% python3 -q
>>> import numpy as np
>>> np.set_printoptions(precision=2, suppress=True, linewidth=200)
>>> mat = np.loadtxt("data.csv", delimiter=",")
>>> print(mat)
[[ 0.6  0.6  0.4 -1.   1.1  1.3  0.4  0.8]
 [ 0.3 -0.2  0.4 -0.1  0.7 -0.4  0.8 -1.3]
 [-0.2  1.   0.2  0.4 -1.1  1.4  1.3 -0.5]
 [-0.3 -1.   2.6  1.1  0.9 -0.2  1.4  1.3]
 [ 0.3  0.   1.4 -2.   0.1  1.   0.3 -1.1]
 [-0.7  0.7 -1.4 -1.1 -0.8  1.   1.3 -1. ]
 [-0.2  0.3  0.  -1.1  0.4 -1.7 -1.6  2.6]
 [ 0.5  0.9  0.4 -1.7  1.3 -1.9 -1.8 -0.6]
 [ 0.  -0.1  0.9 -0.7 -0.4  0.1 -0.2  0.7]
 [-0.2 -0.5 -1.2  0.1  0.6  0.9  1.  -0.6]
 [-0.5  1.5 -1.  -1.8  0.9 -0.8 -0.5 -1.9]]
>>> B = np.c_[mat[:, :3] @ np.array([[1, 0, 3], [0, -1, 3], [2, 0, 3]]), np.array([-1, 2, -3, 0, -1, 3, -2, -2, -3, 2, -2])]
>>> print(B)
[[ 1.4 -0.6  4.8 -1. ]
 [ 1.1  0.2  1.5  2. ]
 [ 0.2 -1.   3.  -3. ]
 [ 4.9  1.   3.9  0. ]
 [ 3.1  0.   5.1 -1. ]
 [-3.5 -0.7 -4.2  3. ]
 [-0.2 -0.3  0.3 -2. ]
 [ 1.3 -0.9  5.4 -2. ]
 [ 1.8  0.1  2.4 -3. ]
 [-2.6  0.5 -5.7  2. ]
 [-2.5 -1.5  0.  -2. ]]
>>> print(np.linalg.matrix_rank(np.c_[mat, B]))
9
>>> print(np.round(np.linalg.norm(B - mat @ np.linalg.lstsq(mat, B)[0], axis=0), 2) + 0)
[0.   0.   0.   2.88]
>>> print(np.linalg.matrix_rank(B))
4
>>> print(np.linalg.norm(np.linalg.qr(mat)[0].T @ B, axis=0) ** 2 / ((B ** 2).sum(axis=0) + 1e-12))
[1.   1.   1.   0.83]
>>> x = np.array([3, -2, -3, 3, 3, 1, 2, -1])
>>> y = mat @ x
>>> c, lr = np.zeros(8), 1 / np.linalg.norm(mat, 2) ** 2
>>> for i in range(8):
...     c -= lr * mat.T @ (mat @ c - y)
...     if i % 2 == 0: print(i, round(np.linalg.norm(mat @ c - y), 2))
... 
0 10.97
2 7.41
4 5.36
6 4.05
>>> print(c)
[ 0.8  -1.76 -2.17  2.9   2.21  0.98  1.51 -1.24]
>>> print(round(np.linalg.cond(mat), 2))
9.94
